$ ipython --no-banner

In [1]: import numpy as np

In [2]: import numpy.linalg as la

In [3]: np.set_printoptions(suppress=True, linewidth=120)

In [4]: def rnd(a):
   ...:     return np.round(a, 2) + 0
   ...: 

In [5]: E = np.diag(np.array([-3, 1, 3, -1]))

In [6]: E
Out[6]: 
array([[-3,  0,  0,  0],
       [ 0,  1,  0,  0],
       [ 0,  0,  3,  0],
       [ 0,  0,  0, -1]])

In [7]: proj = np.triu(np.array([[3, 2, -2, -2], [0, -1, 2, -2], [-3, -3, -2, 0], [-3, 2, 0, 2]]), 1) + np.eye(4)

In [8]: out = proj @ E @ la.inv(proj)

In [9]: print(la.matrix_rank(out))
4

In [10]: proj @ E - E @ proj
Out[10]: 
array([[  0.,   8., -12.,  -4.],
       [  0.,   0.,   4.,   4.],
       [  0.,   0.,   0.,   0.],
       [  0.,   0.,   0.,   0.]])

In [11]: out
Out[11]: 
array([[ -3.,   8., -28.,  12.],
       [  0.,   1.,   4.,   4.],
       [  0.,   0.,   3.,   0.],
       [  0.,   0.,   0.,  -1.]])

In [12]: np.trace(out), np.trace(E)
Out[12]: (np.float64(0.0), np.int64(0))

In [13]: evals, V = la.eig(out)

In [14]: out @ V[:, 0] - evals[0] * V[:, 0]
Out[14]: array([0., 0., 0., 0.])

In [15]: rnd(np.sort(la.eigvals(la.inv(out))))
Out[15]: array([-1.  , -0.33,  0.33,  1.  ])

In [16]: print(evals)
[-3.  1.  3. -1.]

In [17]: rnd(np.sort(la.eigvals(out @ out)))
Out[17]: array([1., 1., 9., 9.])

In [18]: np.prod(evals)
Out[18]: np.float64(9.0)

In [19]: out = np.array([[1], [2], [1], [0], [2], [0]])

In [20]: W2 = np.array([[1, 0, 1, -2]])

In [21]: arr = out @ W2

In [22]: print(arr)
[[ 1  0  1 -2]
 [ 2  0  2 -4]
 [ 1  0  1 -2]
 [ 0  0  0  0]
 [ 2  0  2 -4]
 [ 0  0  0  0]]

In [23]: np.unique(arr.round(6), axis=0).shape
Out[23]: (3, 4)

In [24]: np.allclose(arr[:-1].T @ la.lstsq(arr[:-1].T, arr[-1])[0], arr[-1])
Out[24]: True

In [25]: la.inv(arr)
LinAlgError: Last 2 dimensions of the array must be square


In [26]: rnd(arr @ la.pinv(arr) @ arr)
Out[26]: 
array([[ 1.,  0.,  1., -2.],
       [ 2.,  0.,  2., -4.],
       [ 1.,  0.,  1., -2.],
       [ 0.,  0.,  0.,  0.],
       [ 2.,  0.,  2., -4.],
       [ 0.,  0.,  0.,  0.]])

In [27]: J = np.loadtxt("dump.csv", delimiter=",")

In [28]: print(J)
[[1. 0. 0. 0. 0.]
 [0. 2. 0. 0. 0.]
 [0. 0. 0. 0. 0.]
 [0. 0. 0. 0. 0.]
 [0. 0. 0. 1. 2.]
 [0. 0. 0. 0. 0.]
 [0. 0. 0. 2. 1.]
 [0. 0. 0. 0. 0.]
 [2. 0. 0. 0. 2.]
 [0. 0. 1. 0. 0.]]

In [29]: gram = np.cov(J, rowvar=False)

In [30]: rnd(np.corrcoef(J[:, 1], J[:, 4])[0, 1])
Out[30]: np.float64(-0.21)

In [31]: print(rnd(J.std(axis=0)))
[0.64 0.6  0.3  0.64 0.81]

In [32]: print(rnd(np.polyfit(J[:, 1], J[:, 4], 1)))
[-0.28  0.56]

In [33]: np.argsort(-J.std(axis=0).round(6), kind="stable")
Out[33]: array([4, 0, 3, 1, 2])

In [34]: np.median(J, axis=0)
Out[34]: array([0., 0., 0., 0., 0.])

In [35]: rnd(gram)
Out[35]: 
array([[ 0.46, -0.07, -0.03, -0.1 ,  0.28],
       [-0.07,  0.4 , -0.02, -0.07, -0.11],
       [-0.03, -0.02,  0.1 , -0.03, -0.06],
       [-0.1 , -0.07, -0.03,  0.46,  0.28],
       [ 0.28, -0.11, -0.06,  0.28,  0.72]])

In [36]: np.argwhere(np.triu(np.abs(np.corrcoef(J.T)) > 0.8, 1))
Out[36]: array([], shape=(0, 2), dtype=int64)

In [37]: rnd(la.eigvalsh(gram)[::-1])
Out[37]: array([1.01, 0.56, 0.37, 0.11, 0.08])

In [38]: W = np.array([[3, 0, 0, 1, -1],
    ...:     [2, -1, 3, 0, -3],
    ...:     [1, 1, 0, -2, -1],
    ...:     [-3, 1, 0, -3, -1],
    ...:     [1, 3, -1, -1, 0]])

In [39]: c = np.array([-9, 3, -7, 0, 6])

In [40]: act = np.maximum(gram @ W + c, 0)

In [41]: rnd(act)
Out[41]: 
array([[0.  , 3.77, 0.  , 0.54, 5.88],
       [0.  , 2.18, 0.  , 0.29, 4.96],
       [0.  , 2.92, 0.  , 0.  , 6.03],
       [0.  , 4.32, 0.  , 0.  , 5.88],
       [0.  , 5.5 , 0.  , 0.  , 5.83]])

In [42]: W2 = np.array([[0, -2, -2], [-2, 1, 1], [-1, 0, 0], [1, 2, -2], [1, 2, 2]])

In [43]: (act @ W2).round(6).argmax(axis=1)
Out[43]: array([1, 1, 1, 1, 1])

In [44]: W2 = J[[0, 8]].astype(float)

In [45]: for _ in range(6):
    ...:     labels = la.norm(J[:, None] - W2, axis=-1).argmin(axis=1)
    ...:     W2 = np.array([J[labels == j].mean(axis=0) for j in range(2)])
    ...: 

In [46]: labels
Out[46]: array([0, 0, 0, 0, 1, 0, 0, 0, 1, 0])

In [47]: rnd(W2[1] - W2[0])
Out[47]: array([ 0.88, -0.25, -0.12,  0.25,  1.88])

In [48]: np.bincount(labels)
Out[48]: array([8, 2])

In [49]: cen = J - J.mean(axis=0)

In [50]: V = la.svd(cen)[2][:3]

In [51]: out = cen - cen @ V.T @ V

In [52]: la.norm(out, axis=1).round(6).argmax()
Out[52]: np.int64(9)

In [53]: rnd(np.cov(cen @ V.T, rowvar=False))
Out[53]: 
array([[1.01, 0.  , 0.  ],
       [0.  , 0.56, 0.  ],
       [0.  , 0.  , 0.37]])

In [54]: rnd(la.norm(out) / la.norm(cen))
Out[54]: np.float64(0.3)

In [55]: print(rnd((cen @ V.T).std(axis=0)))
[0.95 0.71 0.58]

In [56]: out = np.array([[2, -3, -3], [-2, 0, 2], [3, 3, -1], [2, 2, -3], [-1, 0, 3]])

In [57]: print(la.matrix_rank(J @ out))
3

In [58]: np.einsum("ik,kj->ji", J, out)
Out[58]: 
array([[ 2., -4.,  0.,  0.,  0.,  0.,  3.,  0.,  2.,  3.],
       [-3.,  0.,  0.,  0.,  2.,  0.,  4.,  0., -6.,  3.],
       [-3.,  4.,  0.,  0.,  3.,  0., -3.,  0.,  0., -1.]])

In [59]: np.einsum("ij,ij->i", J, J)
Out[59]: array([1., 4., 0., 0., 5., 0., 5., 0., 8., 1.])

In [60]: np.einsum("ij->j", J)
Out[60]: array([3., 2., 1., 3., 5.])

In [61]: print(np.vstack([J, out.T]).shape)
(13, 5)

In [62]: out.T @ J.T
Out[62]: 
array([[ 2., -4.,  0.,  0.,  0.,  0.,  3.,  0.,  2.,  3.],
       [-3.,  0.,  0.,  0.,  2.,  0.,  4.,  0., -6.,  3.],
       [-3.,  4.,  0.,  0.,  3.,  0., -3.,  0.,  0., -1.]])

In [63]: m1 = np.load("out9.npy")

In [64]: m1
Out[64]: 
array([[ 0,  0,  0,  0,  0,  0,  0,  0,  0],
       [ 0,  0,  0,  0,  0,  0,  0,  0,  0],
       [ 0,  0,  0,  0, -5,  0,  0,  0,  0],
       [ 0,  0,  0,  0,  0,  0,  0,  0,  0],
       [ 0,  0,  0,  0,  0,  0,  0,  0, -4],
       [ 0,  0,  3,  0,  0,  0,  0,  0,  0],
       [ 0,  0,  0,  0,  0,  0,  2,  0,  0],
       [ 0,  0,  0, -3,  0,  0,  0,  0,  0],
       [ 0,  0,  0,  0,  0,  0,  0,  2,  0]])

In [65]: [round(float(x), 2) for x in la.svd(m1, compute_uv=False)[:3]]
Out[65]: [5.0, 4.0, 3.0]

In [66]: print(la.matrix_rank(m1, rtol=0.1))
6

In [67]: print(m1.shape)
(9, 9)

In [68]: np.unravel_index(np.abs(m1).argmax(), m1.shape)
Out[68]: (np.int64(2), np.int64(4))

In [69]: rnd(la.svd(m1, compute_uv=False))
Out[69]: array([5., 4., 3., 3., 2., 2., 0., 0., 0.])

In [70]: print(la.matrix_rank(m1))
6

In [71]: np.abs(m1).max()
Out[71]: np.int64(5)

In [72]: m1.sum(axis=0)
Out[72]: array([ 0,  0,  3, -3, -5,  0,  2,  2, -4])

In [73]: print(rnd(la.norm(m1)))
8.19

In [74]: np.count_nonzero(m1)
Out[74]: np.int64(6)

In [75]: Uu, sv, Vh = la.svd(m1)

In [76]: np.argmax(sv[:-1] / (sv[1:] + 1e-6)) + 1
Out[76]: np.int64(6)

In [77]: out = Uu[:, :6] @ np.diag(sv[:6]) @ Vh[:6]

In [78]: rnd(la.norm(m1 - out, 2)), sv[6]
Out[78]: (np.float64(0.0), np.float64(0.0))

In [79]: print(la.matrix_rank(m1, rtol=0.05))
6

In [80]: np.abs(m1 - out).max()
Out[80]: np.float64(0.0)

In [81]: out
Out[81]: 
array([[ 0.,  0.,  0.,  0.,  0.,  0.,  0.,  0.,  0.],
       [ 0.,  0.,  0.,  0.,  0.,  0.,  0.,  0.,  0.],
       [ 0.,  0.,  0.,  0., -5.,  0.,  0.,  0.,  0.],
       [ 0.,  0.,  0.,  0.,  0.,  0.,  0.,  0.,  0.],
       [ 0.,  0.,  0.,  0.,  0.,  0.,  0.,  0., -4.],
       [ 0.,  0.,  3.,  0.,  0.,  0.,  0.,  0.,  0.],
       [ 0.,  0.,  0.,  0.,  0.,  0.,  2.,  0.,  0.],
       [ 0.,  0.,  0., -3.,  0.,  0.,  0.,  0.,  0.],
       [ 0.,  0.,  0.,  0.,  0.,  0.,  0.,  2.,  0.]])

In [82]: la.matrix_rank(out)
Out[82]: np.int64(6)

In [83]: out[:, 3] @ out[:, 1]
Out[83]: np.float64(0.0)

In [84]: rnd(la.svd(out, compute_uv=False))
Out[84]: array([5., 4., 3., 3., 2., 2., 0., 0., 0.])

In [85]: rnd(la.pinv(out))
Out[85]: 
array([[ 0.  ,  0.  ,  0.  ,  0.  ,  0.  ,  0.  ,  0.  ,  0.  ,  0.  ],
       [ 0.  ,  0.  ,  0.  ,  0.  ,  0.  ,  0.  ,  0.  ,  0.  ,  0.  ],
       [ 0.  ,  0.  ,  0.  ,  0.  ,  0.  ,  0.33,  0.  ,  0.  ,  0.  ],
       [ 0.  ,  0.  ,  0.  ,  0.  ,  0.  ,  0.  ,  0.  , -0.33,  0.  ],
       [ 0.  ,  0.  , -0.2 ,  0.  ,  0.  ,  0.  ,  0.  ,  0.  ,  0.  ],
       [ 0.  ,  0.  ,  0.  ,  0.  ,  0.  ,  0.  ,  0.  ,  0.  ,  0.  ],
       [ 0.  ,  0.  ,  0.  ,  0.  ,  0.  ,  0.  ,  0.5 ,  0.  ,  0.  ],
       [ 0.  ,  0.  ,  0.  ,  0.  ,  0.  ,  0.  ,  0.  ,  0.  ,  0.5 ],
       [ 0.  ,  0.  ,  0.  ,  0.  , -0.25,  0.  ,  0.  ,  0.  ,  0.  ]])

In [86]: print(m1 @ m1)
[[  0   0   0   0   0   0   0   0   0]
 [  0   0   0   0   0   0   0   0   0]
 [  0   0   0   0   0   0   0   0  20]
 [  0   0   0   0   0   0   0   0   0]
 [  0   0   0   0   0   0   0  -8   0]
 [  0   0   0   0 -15   0   0   0   0]
 [  0   0   0   0   0   0   4   0   0]
 [  0   0   0   0   0   0   0   0   0]
 [  0   0   0  -6   0   0   0   0   0]]

In [87]: (la.matrix_power((m1 != 0) + (m1.T != 0) + np.eye(9), 9) > 0).astype(int)
Out[87]: 
array([[1, 0, 0, 0, 0, 0, 0, 0, 0],
       [0, 1, 0, 0, 0, 0, 0, 0, 0],
       [0, 0, 1, 1, 1, 1, 0, 1, 1],
       [0, 0, 1, 1, 1, 1, 0, 1, 1],
       [0, 0, 1, 1, 1, 1, 0, 1, 1],
       [0, 0, 1, 1, 1, 1, 0, 1, 1],
       [0, 0, 0, 0, 0, 0, 1, 0, 0],
       [0, 0, 1, 1, 1, 1, 0, 1, 1],
       [0, 0, 1, 1, 1, 1, 0, 1, 1]])

In [88]: X = np.array([[0, 1, 0, 1, 0, 0],
    ...:     [1, 0, 0, 0, 0, 0],
    ...:     [0, 0, 0, 0, 0, 1],
    ...:     [1, 0, 0, 0, 0, 0],
    ...:     [0, 0, 0, 0, 0, 0],
    ...:     [0, 0, 1, 0, 0, 0]])

In [89]: rng = np.random.default_rng(5641)

In [90]: labels = rng.permutation(6)

In [91]: labels
Out[91]: array([5, 4, 0, 1, 3, 2])

In [92]: out = X[labels][:, labels]

In [93]: out
Out[93]: 
array([[0, 0, 0, 0, 0, 1],
       [0, 0, 0, 0, 0, 0],
       [0, 0, 0, 1, 1, 0],
       [0, 0, 1, 0, 0, 0],
       [0, 0, 1, 0, 0, 0],
       [1, 0, 0, 0, 0, 0]])

In [94]: rnd(la.det(out)), rnd(la.det(X[labels]))
Out[94]: (np.float64(0.0), np.float64(0.0))

In [95]: mat = np.loadtxt("m.csv", delimiter=",")

In [96]: mat
Out[96]: 
array([[0., 0., 0., 0., 1., 0., 0.],
       [1., 0., 0., 0., 0., 0., 0.],
       [0., 0., 1., 0., 0., 0., 0.],
       [0., 0., 0., 1., 0., 0., 0.],
       [0., 0., 0., 0., 0., 1., 0.],
       [0., 0., 0., 0., 0., 0., 1.],
       [0., 1., 0., 0., 0., 0., 0.]])

In [97]: rnd(la.det(mat))
Out[97]: np.float64(1.0)

In [98]: rnd(np.sort(la.eigvals(mat).real))
Out[98]: array([-0.81, -0.81,  0.31,  0.31,  1.  ,  1.  ,  1.  ])

In [99]: print((mat != 0).astype(int))
[[0 0 0 0 1 0 0]
 [1 0 0 0 0 0 0]
 [0 0 1 0 0 0 0]
 [0 0 0 1 0 0 0]
 [0 0 0 0 0 1 0]
 [0 0 0 0 0 0 1]
 [0 1 0 0 0 0 0]]

In [100]: print(mat @ mat)
[[0. 0. 0. 0. 0. 1. 0.]
 [0. 0. 0. 0. 1. 0. 0.]
 [0. 0. 1. 0. 0. 0. 0.]
 [0. 0. 0. 1. 0. 0. 0.]
 [0. 0. 0. 0. 0. 0. 1.]
 [0. 1. 0. 0. 0. 0. 0.]
 [1. 0. 0. 0. 0. 0. 0.]]
